% python3 -q
>>> import numpy as np
>>> import numpy.linalg as la
>>> np.set_printoptions(precision=2, suppress=True, linewidth=100)
>>> F = np.load("out8.npy")
>>> F
array([[ 2.72, -2.12,  2.49,  2.64,  1.85],
       [ 0.65, -0.1 ,  0.9 , -3.9 ,  0.05],
       [-1.36,  1.2 , -1.14, -2.88, -1.06],
       [ 0.41, -0.3 ,  0.39,  0.18,  0.26],
       [-1.55,  0.82, -1.71,  2.82, -0.68],
       [ 0.06,  0.12,  0.18, -1.8 , -0.12],
       [-0.77,  0.42, -0.84,  1.26, -0.35]])
>>> x = np.array([1, -1, 1, 0, 1])
>>> F @ np.eye(5)[0]
array([ 2.72,  0.65, -1.36,  0.41, -1.55,  0.06, -0.77])
>>> F @ np.ones(5)
array([ 7.58, -2.4 , -5.24,  0.94, -0.3 , -1.56, -0.28])
>>> F @ x
array([ 9.18,  1.7 , -4.76,  1.36, -4.76,  0.  , -2.38])
>>> np.einsum("ij,j->i", F, x)
array([ 9.18,  1.7 , -4.76,  1.36, -4.76,  0.  , -2.38])
>>> x @ F
Traceback (most recent call last):
  File "<python-input-10>", line 1, in <module>
    x @ F
    ~~^~~
ValueError: matmul: Input operand 1 has a mismatch in its core dimension 0, with gufunc signature (n?,k),(k,m?)->(n?,m?) (size 7 is different from 5)
>>> la.cond(F) > 100
np.True_
>>> np.argsort(-la.norm(F, axis=0).round(6), kind="stable")[:3]
array([3, 0, 2])
>>> round(float(la.norm(F, 2) / la.norm(F)), 2)
0.77
>>> Uu, s, VT = la.svd(F)
>>> s.round(2) + 0
array([6.92, 5.7 , 0.  , 0.  , 0.  ])
>>> B = Uu[:, :2] @ np.diag(s[:2]) @ VT[:2]
>>> la.matrix_rank(B)
np.int64(2)
>>> round(np.abs(F - B).max(), 2)
np.float64(0.0)
>>> round(la.norm(F - B, 2), 2), np.round(s[2], 2)
(np.float64(0.0), np.float64(0.0))
>>> np.round(la.norm(F - B) / la.norm(F), 2)
np.float64(0.0)
>>> Uu, s, VT = la.svd(F)
>>> evecs = VT[:(s > 1e-8).sum()]
>>> rng = np.random.default_rng(755260)
>>> x = F[3] + -3 * F[0] + rng.integers(2) * np.eye(5)[1]
>>> x
array([-7.75,  6.06, -7.08, -7.74, -5.29])
>>> evecs.T @ evecs
array([[ 0.36, -0.25,  0.35, -0.02,  0.21],
       [-0.25,  0.18, -0.24, -0.08, -0.15],
       [ 0.35, -0.24,  0.35, -0.08,  0.2 ],
       [-0.02, -0.08, -0.08,  0.98,  0.07],
       [ 0.21, -0.15,  0.2 ,  0.07,  0.13]])
>>> la.matrix_rank(np.vstack([F, x]))
np.int64(2)
>>> round(float(la.norm(x - evecs.T @ evecs @ x)), 2)
0.0
>>> m1 = np.array([[0, -5, 4, 5, -8],
...     [5, 0, 16, 12, -8],
...     [-4, -16, 0, -15, 8],
...     [-5, -12, 15, 0, 10],
...     [8, 8, -8, -10, 0]])
>>> np.abs(np.diag(la.qr(m1)[1])) > 1e-9
array([ True,  True,  True,  True, False])
>>> round(np.trace(la.pinv(m1) @ m1), 2)
np.float64(4.0)
>>> np.allclose(m1[:-1].T @ la.lstsq(m1[:-1].T, m1[-1])[0], m1[-1])
True
>>> np.round(m1 @ la.pinv(m1) @ m1, 2) + 0
array([[  0.,  -5.,   4.,   5.,  -8.],
       [  5.,   0.,  16.,  12.,  -8.],
       [ -4., -16.,   0., -15.,   8.],
       [ -5., -12.,  15.,   0.,  10.],
       [  8.,   8.,  -8., -10.,   0.]])
>>> blk = np.stack([m1, 4 * m1, m1[::-1]])
>>> la.matrix_rank(blk.reshape(3, -1))
np.int64(2)
>>> (blk @ m1.T).shape
(3, 5, 5)
>>> np.round(la.det(blk), 2) + 0
array([0., 0., 0.])
>>> la.matrix_rank(blk)
array([4, 4, 4])
>>> theta = np.radians(45)
>>> Rm = np.eye(5)
>>> Rm[4, 4] = Rm[3, 3] = np.cos(theta)
>>> Rm[4, 3], Rm[3, 4] = -np.sin(theta), np.sin(theta)
>>> Rm
array([[ 1.  ,  0.  ,  0.  ,  0.  ,  0.  ],
       [ 0.  ,  1.  ,  0.  ,  0.  ,  0.  ],
       [ 0.  ,  0.  ,  1.  ,  0.  ,  0.  ],
       [ 0.  ,  0.  ,  0.  ,  0.71,  0.71],
       [ 0.  ,  0.  ,  0.  , -0.71,  0.71]])
>>> B = m1 @ Rm.T
>>> np.allclose(la.norm(m1, axis=1), la.norm(B, axis=1))
True
>>> [round(float(x), 2) for x in la.svd(m1, compute_uv=False)[:3]]
[29.69, 29.69, 10.07]
>>> np.argsort(-la.norm(m1, axis=0).round(6), kind="stable")[:3]
array([2, 3, 1])
>>> B = np.array([[7, 2, 4, 6, 6, 2, 5, 1],
...     [7, 3, 7, 5, 2, 7, 8, 9],
...     [3, 1, 4, 5, 3, 8, 3, 6],
...     [8, 5, 1, 9, 9, 3, 1, 8],
...     [5, 8, 5, 0, 8, 5, 3, 6],
...     [6, 6, 6, 2, 6, 2, 1, 7],
...     [2, 2, 6, 9, 1, 9, 3, 6],
...     [2, 9, 2, 8, 6, 2, 0, 2]])
>>> mat = np.triu(B, 1)
>>> mat
array([[0, 2, 4, 6, 6, 2, 5, 1],
       [0, 0, 7, 5, 2, 7, 8, 9],
       [0, 0, 0, 5, 3, 8, 3, 6],
       [0, 0, 0, 0, 9, 3, 1, 8],
       [0, 0, 0, 0, 0, 5, 3, 6],
       [0, 0, 0, 0, 0, 0, 1, 7],
       [0, 0, 0, 0, 0, 0, 0, 6],
       [0, 0, 0, 0, 0, 0, 0, 0]])
>>> np.sort(la.eigvals(mat))
array([0., 0., 0., 0., 0., 0., 0., 0.])
>>> la.matrix_rank(mat - mat[0, 0] * np.eye(8))
np.int64(7)
>>> np.prod(np.diag(mat)), round(float(la.det(mat)), 2)
(np.int64(0), 0.0)
>>> A = np.load("data.npy")
>>> A
array([[ 1,  0,  0,  2,  1,  1],
       [ 1,  1,  1,  0,  3,  0],
       [ 0,  2,  1,  1,  3,  3],
       [ 1,  0,  0,  2,  1,  1],
       [ 3,  4,  2,  4,  6,  3],
       [ 3,  2,  1,  3,  3,  0],
       [ 1,  1,  1,  0,  3,  0],
       [ 1,  1,  1,  0,  3,  0],
       [ 3,  4,  2,  4,  6,  3],
       [ 3,  2,  2,  3,  1,  2],
       [ 3,  4,  2,  4,  6,  3],
       [ 0,  0,  0,  0,  0,  0],
       [ 0,  0,  0,  0,  0,  0],
       [ 4,  4,  3,  6,  5,  6],
       [ 4,  4,  3,  6,  5,  6],
       [ 0,  0,  0,  0,  0,  0],
       [ 3,  2,  2,  3,  1,  2],
       [ 7,  5,  4,  6,  7,  2],
       [ 1,  2,  1,  4,  6,  4],
       [ 5,  4,  3,  9,  8,  7],
       [ 3,  2,  1,  3,  3,  0],
       [ 7,  4,  3,  8,  5,  3],
       [ 1,  3,  2,  1,  6,  3],
       [ 8,  5,  4,  9, 10,  3],
       [ 0,  0,  0,  0,  0,  0],
       [ 1,  1,  1,  0,  3,  0],
       [ 4,  2,  2,  6,  4,  3],
       [ 0,  0,  0,  0,  0,  0],
       [ 0,  0,  0,  0,  0,  0],
       [ 1,  0,  0,  2,  1,  1],
       [ 3,  2,  1,  3,  3,  0]])
>>> x = np.array([2, -5, -3, 2, 3, 4])
>>> A @ np.eye(6)[4]
array([ 1.,  3.,  3.,  1.,  6.,  3.,  3.,  3.,  6.,  1.,  6.,  0.,  0.,  5.,  5.,  0.,  1.,  7.,
        6.,  8.,  3.,  5.,  6., 10.,  0.,  3.,  4.,  0.,  0.,  1.,  3.])
>>> A @ np.ones(6)
array([ 5.,  6., 10.,  5., 22., 12.,  6.,  6., 22., 13., 22.,  0.,  0., 28., 28.,  0., 13., 31.,
       18., 36., 12., 30., 16., 39.,  0.,  6., 21.,  0.,  0.,  5., 12.])
>>> (A * x).sum(axis=1)
array([13,  3, 10, 13, 18,  8,  3,  3, 18,  7, 18,  0,  0, 30, 30,  0,  7, 18, 31, 51,  8, 28, 13,
       39,  0,  3, 28,  0,  0, 13,  8])
>>> np.sign((A @ x).round(6))
array([1, 1, 1, 1, 1, 1, 1, 1, 1, 1, 1, 0, 0, 1, 1, 0, 1, 1, 1, 1, 1, 1, 1, 1, 0, 1, 1, 0, 0, 1, 1])
>>> A @ (2 * x)
array([ 26,   6,  20,  26,  36,  16,   6,   6,  36,  14,  36,   0,   0,  60,  60,   0,  14,  36,
        62, 102,  16,  56,  26,  78,   0,   6,  56,   0,   0,  26,  16])
>>> (A @ x).argmax()
np.int64(19)
>>> Xc = (A - A.mean(axis=0)) / A.std(axis=0)
>>> np.argwhere(np.abs(Xc) > 2)
array([[13,  5],
       [14,  5],
       [17,  0],
       [17,  2],
       [19,  3],
       [19,  5],
       [21,  0],
       [23,  0],
       [23,  2],
       [23,  3],
       [23,  4]])
>>> Xc.std(axis=0)
array([1., 1., 1., 1., 1., 1.])
>>> coef = la.lstsq(np.delete(Xc, 1, axis=1), Xc[:, 1])[0]
>>> np.abs(coef).argmax()
np.int64(0)
>>> coef
array([ 1.36, -0.22, -1.14,  0.46,  0.72])
>>> round(1 - np.var(Xc[:, 1] - np.delete(Xc, 1, axis=1) @ coef), 2)
np.float64(0.94)
>>> Xc = A - A.mean(axis=0)
>>> evecs = la.svd(Xc)[2][:1]
>>> B = Xc - Xc @ evecs.T @ evecs
>>> la.norm(B, axis=1).round(6).argmax()
np.int64(22)
>>> np.diag(evecs.T @ evecs)
array([0.17, 0.11, 0.06, 0.3 , 0.25, 0.11])
>>> B.std(axis=0)
array([0.91, 0.56, 0.42, 0.83, 1.09, 1.2 ])
>>> x = np.array([3, 1, 1, 3, -3, 1])
>>> y = A @ x
>>> la.solve(A.T @ A, A.T @ y)
array([ 3.,  1.,  1.,  3., -3.,  1.])
>>> y = y + 0.3 * rng.normal(size=31)
>>> y
array([ 7.02, -3.91, -0.63,  6.65, 11.5 , 12.07, -4.05, -3.93, 12.35, 21.03, 11.78,  0.01, -0.15,
       27.67, 27.94,  0.53, 20.3 , 28.77,  3.9 , 31.73, 12.25, 40.36, -3.75, 32.96, -0.13, -3.89,
       25.26, -0.26,  0.13,  7.36, 11.79])
>>> coef, *_ = la.lstsq(A, y)
>>> round(la.norm(y - A @ coef), 2)
np.float64(1.47)
>>> coef.round()
array([ 3.,  1.,  1.,  3., -3.,  1.])
>>> [round(float(la.norm(la.solve(A.T @ A + lam * np.eye(6), A.T @ y))), 2) for lam in (0, 1, 10, 100)]
[5.46, 5.35, 4.72, 2.7]
>>> M = np.array([[1, 4, 3, 4, 4, 5, 2],
...     [4, 1, 4, 3, 4, 4, 5],
...     [3, 4, 1, 4, 3, 4, 4],
...     [4, 3, 4, 1, 4, 3, 4],
...     [4, 4, 3, 4, 1, 4, 3],
...     [5, 4, 4, 3, 4, 1, 4],
...     [2, 5, 4, 4, 3, 4, 1]])
>>> np.all(la.eigvalsh(M) > 0)
np.False_
>>> [round(float(la.det(M[:i, :i])), 2) + 0 for i in range(1, 8)]
[1.0, -15.0, 56.0, -192.0, 648.0, -2175.0, 707.0]
>>> K = np.loadtxt("x.csv", delimiter=",")
>>> K
array([[ 1.  ,  0.  ,  0.  ,  0.  ],
       [ 0.  ,  1.  ,  0.  ,  0.  ],
       [ 0.  ,  0.  ,  0.97,  0.26],
       [ 0.  ,  0.  , -0.26,  0.97]])
>>> f, g = K[2], K[1]
>>> f @ f
np.float64(1.0)
>>> p = (f @ g) / (f @ f) * f
>>> np.outer(f, g)
array([[0.  , 0.  , 0.  , 0.  ],
       [0.  , 0.  , 0.  , 0.  ],
       [0.  , 0.97, 0.  , 0.  ],
       [0.  , 0.26, 0.  , 0.  ]])
>>> np.round(la.norm(f + g) ** 2 + la.norm(f - g) ** 2, 2)
np.float64(4.0)
>>> la.matrix_rank(np.outer(f, g))
np.int64(1)
